$ ipython --no-banner

In [1]: import numpy as np

In [2]: np.set_printoptions(precision=3, suppress=True, linewidth=100, floatmode="fixed")

In [3]: rd = lambda a: np.round(a, 3) + 0

In [4]: A = np.load("a.npy")

In [5]: print(A)
[[ 0.300 -0.200  0.500]
 [ 1.600  0.200 -1.100]
 [-0.100  0.100  0.700]
 [ 0.500 -0.900  0.600]
 [-1.100  0.000  1.000]
 [ 0.000 -0.400  0.500]
 [-0.500 -0.300  0.000]
 [ 0.400 -0.400 -0.600]
 [-0.600  0.100  0.600]
 [-1.000 -0.800 -0.100]
 [ 0.900 -1.100 -0.500]
 [ 0.700 -0.400 -0.600]
 [-1.300  0.300  0.100]
 [-0.200 -0.500  0.000]
 [-6.000 14.000  4.000]
 [ 1.000  0.000  0.500]
 [-0.100 -1.000 -0.300]
 [-0.500  1.600 -1.400]
 [-0.800  0.300 -0.500]
 [ 0.100  1.400  0.100]
 [-0.100  0.600  1.600]
 [-1.400  0.500 -0.800]
 [ 0.500  0.100 -1.300]]

In [6]: P = A @ np.linalg.solve(A.T @ A, A.T)

In [7]: print(np.trace(P))
3.0

In [8]: J = np.array([[-0.51, -0.74, -0.84],
   ...:     [-3.91, 1.0, -3.58],
   ...:     [1.36, -1.62, 0.7],
   ...:     [1.02, 0.64, 1.32],
   ...:     [-0.51, 2.2, 0.42],
   ...:     [1.02, -1.18, 0.54]])

In [9]: rank = np.linalg.matrix_rank(J)

In [10]: print(rank)
2

In [11]: ns = np.linalg.svd(J)[2][rank:].T

In [12]: print([int(np.linalg.matrix_rank(J[:, :j + 1])) for j in range(3)])
[1, 2, 2]

In [13]: print(rd(ns[:, 0] / ns[np.abs(ns[:, 0]).round(6).argmax(), 0]))
[ 1.000  0.418 -0.975]

In [14]: print(np.linalg.matrix_rank(J.T @ J), np.linalg.matrix_rank(J @ J.T))
2 2

In [15]: Uu, sig, Vh = np.linalg.svd(J)

In [16]: V = Vh[:(sig > 1e-8).sum()]

In [17]: rng = np.random.default_rng(262417)

In [18]: vec = J[5] + -2 * J[1] + rng.integers(2) * np.eye(3)[2]

In [19]: print(rd(vec))
[ 8.840 -3.180  7.700]

In [20]: print(np.linalg.matrix_rank(np.vstack([J, vec])))
2

In [21]: print(rd(np.linalg.norm(vec - V.T @ V @ vec)))
0.0

In [22]: print(rd(V.T @ V))
[[ 0.530 -0.197  0.459]
 [-0.197  0.918  0.192]
 [ 0.459  0.192  0.553]]

In [23]: X = np.loadtxt("layer12.csv", delimiter=",")

In [24]: print(X)
[[ 1.410  1.328  0.785 -1.991]
 [ 0.005  0.131 -0.048 -0.044]
 [ 0.813  0.840  0.826 -2.225]
 [-0.423 -0.012 -0.211  0.152]
 [ 0.216  0.793  0.316 -1.687]
 [ 0.248  1.314  0.871 -2.079]
 [ 0.340  1.273  0.693 -1.111]
 [-0.150 -0.051 -0.314  0.589]
 [ 0.902  1.053  0.734 -1.834]
 [-0.158 -0.132  0.075 -0.328]
 [ 0.536  0.819  0.202 -0.905]
 [-0.173  0.321 -0.177 -0.065]]

In [25]: print(np.linalg.lstsq(J[:-1].T, J[-1])[2])
2

In [26]: print(np.abs(np.diag(np.linalg.qr(J)[1])) > 1e-9)
[ True  True False]

In [27]: print(np.unique(J.round(6), axis=0).shape)
(6, 3)

In [28]: u, g = X[3], X[4]

In [29]: print(rd(u @ g))
-0.424

In [30]: print(rd(u @ u))
0.247

In [31]: p = (u @ g) / (u @ u) * u

In [32]: print((g - p) @ u)
0.0

In [33]: print(np.linalg.matrix_rank(np.outer(u, g)))
1

In [34]: print(rd(np.linalg.norm(u + g) ** 2 + np.linalg.norm(u - g) ** 2))
7.736

In [35]: print(rd(g - p))
[-0.511  0.772 -0.047 -1.426]

In [36]: m1 = np.tril(np.array([[-4, 3, -3, 5, -4],
    ...:     [4, 1, 0, 2, 5],
    ...:     [-1, -1, -1, 2, -3],
    ...:     [-5, 5, 2, -5, -3],
    ...:     [-3, -3, 3, 5, 4]]), -1) + np.eye(5, dtype=int)

In [37]: print(m1)
[[ 1  0  0  0  0]
 [ 4  1  0  0  0]
 [-1 -1  1  0  0]
 [-5  5  2  1  0]
 [-3 -3  3  5  1]]

In [38]: P = np.triu(np.array([[-1, 8, -5, -1, -7],
    ...:     [-8, 7, 5, 2, 5],
    ...:     [-8, 4, -1, -4, -5],
    ...:     [-2, 7, 3, -9, -3],
    ...:     [3, -4, 9, -7, 0]]), 1) + np.eye(5)

In [39]: other = P @ m1 @ np.linalg.inv(P)

In [40]: print(np.trace(other), np.trace(m1))
5.0 5

In [41]: print(rd(np.poly(other)))
[  1.000  -5.000  10.000 -10.000   5.000  -1.000]

In [42]: print(other)
[[    64.000   -483.000   2707.000  11822.000  51857.000]
 [   -26.000    199.000  -1101.000  -4801.000 -21080.000]
 [    34.000   -278.000   1538.000   6713.000  29452.000]
 [     4.000    -18.000    103.000    438.000   1944.000]
 [    -3.000     21.000   -117.000   -508.000  -2234.000]]

In [43]: print(rd(np.linalg.det(other)))
1.0
